$ ipython --no-banner

In [1]: import numpy as np

In [2]: from numpy import linalg as LA

In [3]: np.set_printoptions(suppress=True, linewidth=200)

In [4]: W0 = np.load("arr.npy")

In [5]: W0
Out[5]: 
array([[-1.5, -0.7,  2. ,  1. , -0.3],
       [-2.9, -1.7,  3.7,  2.3, -0.8],
       [ 0. ,  0. ,  0.1,  0.1,  0. ],
       [-4.3, -2.6,  5.7,  3.3, -1.1],
       [-0.1,  0.2,  0. ,  0. ,  0. ],
       [-4.1, -2.8,  5.7,  3.3, -1.1],
       [-1.4, -1. ,  2. ,  1.1, -0.4],
       [-4.3, -3. ,  5.8,  3.3, -1.3],
       [-2.8, -1.9,  3.8,  2.3, -0.9],
       [-4.2, -2.7,  5.5,  3.3, -1.4],
       [-2.8, -1.8,  3.7,  2.2, -1. ],
       [-4.2, -2.6,  5.7,  3.2, -1.2],
       [-1.4, -0.9,  1.9,  1.1, -0.4],
       [-1.3, -0.9,  2. ,  1.2, -0.3],
       [-2.8, -2. ,  3.7,  2.1, -0.9],
       [-1.4, -0.9,  1.8,  1.1, -0.4],
       [ 0.1,  0. ,  0. ,  0.1,  0.2],
       [ 0.1, -0.1, -0.1, -0.1,  0.1],
       [ 0. ,  0.1, -0.1,  0. , -0.1],
       [-1.5, -1.1,  2. ,  1.1, -0.3],
       [-1.3, -0.9,  2.2,  1.3, -0.4]])

In [6]: Z = W0[[4, 13]].astype(float)

In [7]: for _ in range(6):
   ...:     lab = LA.norm(W0[:, None] - Z, axis=-1).argmin(axis=1)
   ...:     Z = np.array([W0[lab == j].mean(axis=0) for j in range(2)])
   ...: 

In [8]: lab
Out[8]: array([1, 1, 0, 1, 0, 1, 1, 1, 1, 1, 1, 1, 1, 1, 1, 1, 0, 0, 0, 1, 1])

In [9]: np.abs(Z[1] - Z[0]).argmax()
Out[9]: np.int64(2)

In [10]: np.bincount(lab)
Out[10]: array([ 5, 16])

In [11]: Ac = W0 - W0.mean(axis=0)

In [12]: evecs = LA.svd(Ac)[2][:1]

In [13]: Y = Ac - Ac @ evecs.T @ evecs

In [14]: LA.norm(Y, axis=1).round(6).argmax()
Out[14]: np.int64(0)

In [15]: Y = np.c_[W0[:, :1] @ np.array([[-2]]), np.array([-1, 2, -1, 2, -1, 2, 2, 2, 2, 2, -1, -2, -1, 2, -2, -2, 1, 1, 1, 2, -2])]

In [16]: Y
Out[16]: 
array([[ 3. , -1. ],
       [ 5.8,  2. ],
       [ 0. , -1. ],
       [ 8.6,  2. ],
       [ 0.2, -1. ],
       [ 8.2,  2. ],
       [ 2.8,  2. ],
       [ 8.6,  2. ],
       [ 5.6,  2. ],
       [ 8.4,  2. ],
       [ 5.6, -1. ],
       [ 8.4, -2. ],
       [ 2.8, -1. ],
       [ 2.6,  2. ],
       [ 5.6, -2. ],
       [ 2.8, -2. ],
       [-0.2,  1. ],
       [-0.2,  1. ],
       [ 0. ,  1. ],
       [ 3. ,  2. ],
       [ 2.6, -2. ]])

In [17]: np.round(LA.lstsq(W0, Y[:, 0])[0], 1) + 0
Out[17]: array([-2.,  0.,  0.,  0.,  0.])

In [18]: LA.matrix_rank(np.c_[W0, Y])
Out[18]: np.int64(6)

In [19]: lab = W0[:, 2] > np.median(W0[:, 2])

In [20]: r0 = W0[lab].mean(axis=0) - W0[~lab].mean(axis=0)

In [21]: r0.round(1)
Out[21]: array([-2.6, -1.7,  3.5,  2.1, -0.8])

In [22]: ((W0 - W0.mean(axis=0)) @ r0 > 0).astype(int)
Out[22]: array([0, 1, 0, 1, 0, 1, 0, 1, 1, 1, 1, 1, 0, 0, 1, 0, 0, 0, 0, 0, 0])

In [23]: lab.astype(int)
Out[23]: array([0, 1, 0, 1, 0, 1, 0, 1, 1, 1, 1, 1, 0, 0, 1, 0, 0, 0, 0, 0, 1])

In [24]: np.argsort(-np.abs(r0).round(6), kind="stable")
Out[24]: array([2, 0, 3, 1, 4])

In [25]: feats = np.load("a.npy")

In [26]: feats
Out[26]: 
array([[-2,  0,  0,  0,  0,  0],
       [-1,  0,  0,  0,  0,  0],
       [-3,  1,  0,  0,  0,  0],
       [ 0,  0, -2,  0,  0,  0],
       [ 0,  0, -1,  0,  0,  0],
       [ 0,  0, -3,  1,  0,  0],
       [ 0,  0,  0,  0, -2,  0],
       [ 0,  0,  0,  0, -1,  0],
       [ 0,  0,  0,  0, -3,  1]])

In [27]: x0 = np.array([0, -2, 3, 0, 5, -1])

In [28]: LA.norm(feats @ x0) <= LA.norm(feats, 2) * LA.norm(x0) + 1e-9
Out[28]: np.True_

In [29]: feats @ x0
Out[29]: array([  0,   0,  -2,  -6,  -3,  -9, -10,  -5, -16])

In [30]: (feats @ x0).argmax()
Out[30]: np.int64(0)

In [31]: np.einsum("ij,j->i", feats, x0)
Out[31]: array([  0,   0,  -2,  -6,  -3,  -9, -10,  -5, -16])

In [32]: feats.sum(axis=0)
Out[32]: array([-6,  1, -6,  1, -6,  1])

In [33]: np.unravel_index(np.abs(feats).argmax(), feats.shape)
Out[33]: (np.int64(2), np.int64(0))

In [34]: rng = np.random.default_rng(180109)

In [35]: lab = rng.permutation(6)

In [36]: Y = feats[:, lab] * rng.choice([-1, 1], 6)

In [37]: Y
Out[37]: 
array([[ 0,  2,  0,  0,  0,  0],
       [ 0,  1,  0,  0,  0,  0],
       [ 0,  3,  0,  0,  0,  1],
       [-2,  0,  0,  0,  0,  0],
       [-1,  0,  0,  0,  0,  0],
       [-3,  0, -1,  0,  0,  0],
       [ 0,  0,  0, -2,  0,  0],
       [ 0,  0,  0, -1,  0,  0],
       [ 0,  0,  0, -3, -1,  0]])

In [38]: Uu, _, VT = LA.svd(feats.T @ Y)

In [39]: np.round(Uu @ VT, 1) + 0
Out[39]: 
array([[ 0., -1.,  0.,  0.,  0.,  0.],
       [ 0.,  0.,  0.,  0.,  0.,  1.],
       [ 1.,  0.,  0.,  0.,  0.,  0.],
       [ 0.,  0., -1.,  0.,  0.,  0.],
       [ 0.,  0.,  0.,  1.,  0.,  0.],
       [ 0.,  0.,  0.,  0., -1.,  0.]])

In [40]: np.round(LA.lstsq(feats, Y)[0], 1) + 0
Out[40]: 
array([[ 0., -1.,  0.,  0.,  0.,  0.],
       [ 0.,  0.,  0.,  0.,  0.,  1.],
       [ 1.,  0.,  0.,  0.,  0.,  0.],
       [ 0.,  0., -1.,  0.,  0.,  0.],
       [ 0.,  0.,  0.,  1.,  0.,  0.],
       [ 0.,  0.,  0.,  0., -1.,  0.]])

In [41]: arr = np.loadtxt("layer9.csv", delimiter=",")

In [42]: arr.round(1)
Out[42]: 
array([[ 0.8, -0.3, -0.1, -0.5],
       [-0.3,  0.4, -0.1, -0.8],
       [-0.1, -0.1,  1. , -0.2],
       [-0.5, -0.8, -0.2, -0.2]])

In [43]: t = np.radians(15)

In [44]: R = np.eye(4)

In [45]: R[2, 2] = R[0, 0] = np.cos(t)

In [46]: R[2, 0], R[0, 2] = -np.sin(t), np.sin(t)

In [47]: R.round(1)
Out[47]: 
array([[ 1. ,  0. ,  0.3,  0. ],
       [ 0. ,  1. ,  0. ,  0. ],
       [-0.3,  0. ,  1. ,  0. ],
       [ 0. ,  0. ,  0. ,  1. ]])

In [48]: Y = arr @ R.T

In [49]: Y.round(1) + 0
Out[49]: 
array([[ 0.8, -0.3, -0.3, -0.5],
       [-0.3,  0.4,  0. , -0.8],
       [ 0.2, -0.1,  1. , -0.2],
       [-0.5, -0.8, -0.1, -0.2]])

In [50]: np.allclose(LA.norm(arr, axis=1), LA.norm(Y, axis=1))
Out[50]: True

In [51]: np.round(LA.svd(arr, compute_uv=False), 1), np.round(LA.svd(Y, compute_uv=False), 1)
Out[51]: (array([1., 1., 1., 1.]), array([1., 1., 1., 1.]))
